>>> import numpy as np
>>> np.set_printoptions(precision=1, suppress=True, linewidth=200)
>>> M = np.loadtxt("a.csv", delimiter=",")
>>> M
array([[ 1.,  2.,  2.,  2.,  2.,  0.],
       [ 0., 63.,  3.,  2.,  1.,  0.],
       [ 1.,  3.,  1.,  3.,  1.,  1.],
       [ 0.,  0.,  3.,  2.,  2.,  3.],
       [ 0.,  0.,  1.,  2., 22.,  2.],
       [ 3.,  3.,  2.,  2.,  3., 62.]])
>>> other = np.linalg.inv(M)
>>> np.allclose(other, M.T)
False
>>> other.round(1) + 0
array([[ 1.2,  0. , -0.3, -0.7,  0. ,  0. ],
       [ 0. ,  0. ,  0. ,  0. ,  0. ,  0. ],
       [ 0.4,  0. , -0.4,  0.2,  0. ,  0. ],
       [-0.5,  0. ,  0.6,  0.2,  0. ,  0. ],
       [ 0. ,  0. ,  0. ,  0. ,  0. ,  0. ],
       [-0.1,  0. ,  0. ,  0. ,  0. ,  0. ]])
>>> np.round(M @ other, 1) + 0
array([[1., 0., 0., 0., 0., 0.],
       [0., 1., 0., 0., 0., 0.],
       [0., 0., 1., 0., 0., 0.],
       [0., 0., 0., 1., 0., 0.],
       [0., 0., 0., 0., 1., 0.],
       [0., 0., 0., 0., 0., 1.]])
>>> round(np.linalg.cond(M), 1)
np.float64(106.0)
>>> np.round(np.linalg.inv(other), 1) + 0
array([[ 1.,  2.,  2.,  2.,  2.,  0.],
       [ 0., 63.,  3.,  2.,  1.,  0.],
       [ 1.,  3.,  1.,  3.,  1.,  1.],
       [ 0.,  0.,  3.,  2.,  2.,  3.],
       [ 0.,  0.,  1.,  2., 22.,  2.],
       [ 3.,  3.,  2.,  2.,  3., 62.]])
>>> x0 = np.array([1, 5, 2, 1, 0, 4])
>>> y = M @ x0
>>> c, lr = np.zeros(6), 1 / np.linalg.norm(M, 2) ** 2
>>> for i in range(300):
...     c -= lr * M.T @ (M @ c - y)
...     if i % 50 == 0: print(i, round(np.linalg.norm(M @ c - y), 1))
... 
0 9.4
50 6.4
100 4.9
150 3.7
200 2.8
250 2.2
>>> np.round(np.linalg.cond(M), 1)
np.float64(106.0)
>>> Q, R = np.linalg.qr(M)
>>> np.abs(np.diag(R))
array([ 3.3, 63. ,  3.4,  2.3, 17.5, 15.8])
>>> np.round(Q.T @ Q, 1) + 0
array([[1., 0., 0., 0., 0., 0.],
       [0., 1., 0., 0., 0., 0.],
       [0., 0., 1., 0., 0., 0.],
       [0., 0., 0., 1., 0., 0.],
       [0., 0., 0., 0., 1., 0.],
       [0., 0., 0., 0., 0., 1.]])
>>> np.round(Q @ R, 1) + 0
array([[ 1.,  2.,  2.,  2.,  2.,  0.],
       [ 0., 63.,  3.,  2.,  1.,  0.],
       [ 1.,  3.,  1.,  3.,  1.,  1.],
       [ 0.,  0.,  3.,  2.,  2.,  3.],
       [ 0.,  0.,  1.,  2., 22.,  2.],
       [ 3.,  3.,  2.,  2.,  3., 62.]])
>>> data = np.array([[9, 8, 8, 0, 7],
...     [7, 9, 8, 8, 0],
...     [0, 7, 9, 8, 8],
...     [8, 0, 7, 9, 8],
...     [8, 8, 0, 7, 9]])
>>> rng = np.random.default_rng(2287)
>>> lab = rng.permutation(6)
>>> lab
array([1, 3, 2, 5, 0, 4])
>>> other = M[lab][:, lab]
>>> round(float(np.linalg.det(other)), 1), round(float(np.linalg.det(M[lab])), 1)
(-458840.0, -458840.0)
>>> np.trace(other)
np.float64(151.0)
>>> other
array([[63.,  2.,  3.,  0.,  0.,  1.],
       [ 0.,  2.,  3.,  3.,  0.,  2.],
       [ 3.,  3.,  1.,  1.,  1.,  1.],
       [ 3.,  2.,  2., 62.,  3.,  3.],
       [ 2.,  2.,  2.,  0.,  1.,  2.],
       [ 0.,  2.,  1.,  2.,  0., 22.]])
>>> np.diag(other)
array([63.,  2.,  1., 62.,  1., 22.])
>>> np.allclose(other, M)
False
>>> K = np.load("layer2.npy")
>>> K.round(1) + 0
array([[-0.6,  0.1, -0.5,  0.1, -0.1,  0.2, -0.2, -0.5],
       [ 0.4, -0.4, -0.1, -0.7, -0.3,  0.2,  0.1, -0.4],
       [-0.3,  0. , -0.4, -0.6,  0.3, -0.4,  0.1,  0.4],
       [-0.4,  0.2,  0.3, -0.2, -0.2,  0.5,  0.6,  0.2],
       [-0.2, -0.5, -0.2,  0.3, -0.4, -0.4,  0.5,  0. ],
       [-0.4,  0. ,  0.5, -0.2, -0.4, -0.3, -0.5,  0. ],
       [ 0.3,  0.7, -0.3,  0. , -0.6, -0.2,  0. ,  0.1],
       [ 0. , -0.4, -0.3,  0.1, -0.3,  0.5, -0.4,  0.5]])
>>> f = np.array([0, -1, 1, -3, 1, 3, 0, 1])
>>> other = K + np.outer(f, np.eye(8)[4])
>>> np.linalg.matrix_rank(np.linalg.inv(other) - np.linalg.inv(K), tol=1e-8)
np.int64(1)
>>> other.round(1) + 0
array([[-0.6,  0.1, -0.5,  0.1, -0.1,  0.2, -0.2, -0.5],
       [ 0.4, -0.4, -0.1, -0.7, -1.3,  0.2,  0.1, -0.4],
       [-0.3,  0. , -0.4, -0.6,  1.3, -0.4,  0.1,  0.4],
       [-0.4,  0.2,  0.3, -0.2, -3.2,  0.5,  0.6,  0.2],
       [-0.2, -0.5, -0.2,  0.3,  0.6, -0.4,  0.5,  0. ],
       [-0.4,  0. ,  0.5, -0.2,  2.6, -0.3, -0.5,  0. ],
       [ 0.3,  0.7, -0.3,  0. , -0.6, -0.2,  0. ,  0.1],
       [ 0. , -0.4, -0.3,  0.1,  0.7,  0.5, -0.4,  0.5]])
>>> x0 = np.array([3, 4, 9, -9, -8, 8, 7, -6])
>>> 8 - np.linalg.matrix_rank(K - np.eye(8), tol=1e-8)
np.int64(1)
>>> lab = rng.permutation(8)
>>> lab
array([2, 0, 6, 1, 4, 3, 7, 5])
>>> other = K[lab][:, lab]
>>> np.round(np.trace(other), 1)
np.float64(-1.9)
>>> np.round(np.diag(other), 1) + 0
array([-0.4, -0.6,  0. , -0.4, -0.4, -0.2,  0.5, -0.3])
>>> other.round(1) + 0
array([[-0.4, -0.3,  0.1,  0. ,  0.3, -0.6,  0.4, -0.4],
       [-0.5, -0.6, -0.2,  0.1, -0.1,  0.1, -0.5,  0.2],
       [-0.3,  0.3,  0. ,  0.7, -0.6,  0. ,  0.1, -0.2],
       [-0.1,  0.4,  0.1, -0.4, -0.3, -0.7, -0.4,  0.2],
       [-0.2, -0.2,  0.5, -0.5, -0.4,  0.3,  0. , -0.4],
       [ 0.3, -0.4,  0.6,  0.2, -0.2, -0.2,  0.2,  0.5],
       [-0.3,  0. , -0.4, -0.4, -0.3,  0.1,  0.5,  0.5],
       [ 0.5, -0.4, -0.5,  0. , -0.4, -0.2,  0. , -0.3]])
>>> Q, R = np.linalg.qr(other)
>>> np.round(abs(R[0, 0]), 1), round(float(np.linalg.norm(other[:, 0])), 1)
(np.float64(1.0), 1.0)
>>> Q.shape, R.shape
((8, 8), (8, 8))
>>> R.round(1) + 0
array([[ 1.,  0.,  0.,  0.,  0.,  0.,  0.,  0.],
       [ 0.,  1.,  0.,  0.,  0.,  0.,  0.,  0.],
       [ 0.,  0.,  1.,  0.,  0.,  0.,  0.,  0.],
       [ 0.,  0.,  0.,  1.,  0.,  0.,  0.,  0.],
       [ 0.,  0.,  0.,  0.,  1.,  0.,  0.,  0.],
       [ 0.,  0.,  0.,  0.,  0.,  1.,  0.,  0.],
       [ 0.,  0.,  0.,  0.,  0.,  0., -1.,  0.],
       [ 0.,  0.,  0.,  0.,  0.,  0.,  0., -1.]])
>>> np.abs(np.diag(R))
array([1., 1., 1., 1., 1., 1., 1., 1.])
>>> np.allclose(R.T @ R, other.T @ other)
True
>>> round(np.trace(K), 1)
np.float64(-1.9)
>>> np.linalg.determinant(K)
Traceback (most recent call last):
  File "<python-input-50>", line 1, in <module>
    np.linalg.determinant(K)
    ^^^^^^^^^^^^^^^^^^^^^
AttributeError: module 'numpy.linalg' has no attribute 'determinant'
>>> np.round(np.linalg.matrix_power(K, 4), 1) + 0
array([[ 0.8, -0.2,  0. ,  0.4, -0.2,  0. ,  0.1, -0.2],
       [ 0. ,  0.6, -0.1,  0.2, -0.4, -0.7,  0.2,  0. ],
       [ 0.2, -0.1,  0.7, -0.5, -0.3, -0.3,  0.1,  0.3],
       [-0.5, -0.4,  0.5,  0.5, -0.1, -0.2,  0. , -0.3],
       [ 0.2,  0.3,  0.3,  0.1,  0.4, -0.2, -0.8, -0.1],
       [ 0. ,  0.5,  0.4,  0.3,  0.1,  0.5,  0.2,  0.3],
       [ 0.1,  0. ,  0.1,  0. ,  0.7, -0.3,  0.5,  0. ],
       [ 0. , -0.4, -0.2,  0.3,  0.1, -0.2, -0.2,  0.8]])
>>> K.inv()
Traceback (most recent call last):
  File "<python-input-52>", line 1, in <module>
    K.inv()
    ^^^^^
AttributeError: 'numpy.ndarray' object has no attribute 'inv'
>>> np.sort(np.abs(np.linalg.eigvals(K)))
array([1., 1., 1., 1., 1., 1., 1., 1.])
>>> np.allclose(K @ K.T, K.T @ K)
True
>>> np.round((K + K.T) / 2, 1) + 0
array([[-0.6,  0.3, -0.4, -0.2, -0.1, -0.1,  0.1, -0.3],
       [ 0.3, -0.4,  0. , -0.2, -0.4,  0.1,  0.4, -0.4],
       [-0.4,  0. , -0.4, -0.1,  0.1,  0.1, -0.1,  0.1],
       [-0.2, -0.2, -0.1, -0.2,  0.1,  0.1,  0.3,  0.2],
       [-0.1, -0.4,  0.1,  0.1, -0.4, -0.4,  0. , -0.2],
       [-0.1,  0.1,  0.1,  0.1, -0.4, -0.3, -0.3,  0.2],
       [ 0.1,  0.4, -0.1,  0.3,  0. , -0.3,  0. , -0.1],
       [-0.3, -0.4,  0.1,  0.2, -0.2,  0.2, -0.1,  0.5]])
>>> lab = rng.integers(0, 3, 3)
>>> E = (lab[:, None] == lab) * 5 + np.eye(3)
>>> E
array([[6., 0., 5.],
       [0., 6., 0.],
       [5., 0., 6.]])
>>> ev, vecs = np.linalg.eig(E)
>>> np.sort(np.linalg.eigvals(E.T))
array([ 1.,  6., 11.])
>>> np.sort(np.linalg.eigvals(np.linalg.inv(E)))
array([0.1, 0.2, 1. ])
>>> ev
array([11.,  1.,  6.])
>>> np.round(E @ vecs[:, 0] - ev[0] * vecs[:, 0], 1) + 0
array([0., 0., 0.])
>>> np.sort(np.linalg.eigvals(E @ E))
array([  1.,  36., 121.])
>>> round(np.prod(ev), 1)
np.float64(66.0)
>>> lab = rng.permutation(3)
>>> lab
array([2, 0, 1])
>>> other = E[lab][:, lab]
>>> round(np.linalg.det(other), 1), np.round(np.linalg.det(E[lab]), 1)
(np.float64(66.0), np.float64(66.0))
>>> np.allclose(other, E)
False
>>> other
array([[6., 5., 0.],
       [5., 6., 0.],
       [0., 0., 6.]])
>>> ev, vecs = np.linalg.eigh(E)
>>> ev
array([ 1.,  6., 11.])
>>> np.round(vecs.T @ vecs, 1) + 0
array([[1., 0., 0.],
       [0., 1., 0.],
       [0., 0., 1.]])
>>> arr = np.loadtxt("sample19.csv", delimiter=",")
>>> arr
array([[ 41., -10., -41., -17.],
       [-12.,  13.,  26.,   6.],
       [ 12., -10., -23.,  -6.],
       [ 78., -10., -63., -32.]])
>>> [round(float(x), 1) for x in np.linalg.svd(arr, compute_uv=False)[:3]]
[127.9, 20.1, 0.7]
>>> np.round(np.abs(np.linalg.svd(arr)[2][-1]), 1) + 0
array([0.4, 0.1, 0. , 0.9])
>>> round(np.log10(np.linalg.cond(arr)))
3
>>> t3 = np.stack([arr, -1 * arr, arr[::-1]])
>>> np.linalg.matrix_rank(t3)
array([4, 4, 4])
>>> np.linalg.norm(t3, axis=(1, 2))
array([129.5, 129.5, 129.5])
>>> (t3 @ arr.T).shape
(3, 4, 4)
>>> np.linalg.matrix_rank(t3.reshape(3, -1))
np.int64(2)
>>> np.linalg.det(t3)
array([588., 588., 588.])
>>> other = arr + rng.integers(-2, 3, (4, 2)) @ rng.integers(-2, 3, (2, 4))
>>> other
array([[ 45., -14., -43., -19.],
       [-10.,  10.,  26.,   6.],
       [ 14., -13., -23.,  -6.],
       [ 80.,  -9., -67., -36.]])
>>> np.linalg.matrix_rank(other - arr, tol=1e-8)
np.int64(2)
>>> f = np.array([1, 9])
>>> np.convolve(other[2], f)
array([  14.,  113., -140., -213.,  -54.])
>>> np.array([np.convolve(row, f, "same") for row in other])
array([[  45.,  391., -169., -406.],
       [ -10.,  -80.,  116.,  240.],
       [  14.,  113., -140., -213.],
       [  80.,  711., -148., -639.]])
>>> np.polyval(f, other[2])
array([ 23.,  -4., -14.,   3.])
>>> np.cross(other[2, :3], other[3, :3])
array([ 664., -902.,  914.])
>>> X = np.load("mat.npy")
>>> X
array([[1, 0, 0, 0, 0],
       [0, 0, 0, 1, 0],
       [0, 1, 0, 0, 0],
       [0, 0, 1, 0, 0],
       [0, 0, 0, 0, 1]])
>>> np.sort(np.abs(np.linalg.eigvals(X)))[::-1]
array([1., 1., 1., 1., 1.])
>>> X @ np.ones(5)
array([1., 1., 1., 1., 1.])
>>> p = np.eye(5)[2]
>>> for _ in range(5):
...     p = p @ X
...     print(p.round(1))
... 
[0. 1. 0. 0. 0.]
[0. 0. 0. 1. 0.]
[0. 0. 1. 0. 0.]
[0. 1. 0. 0. 0.]
[0. 0. 0. 1. 0.]
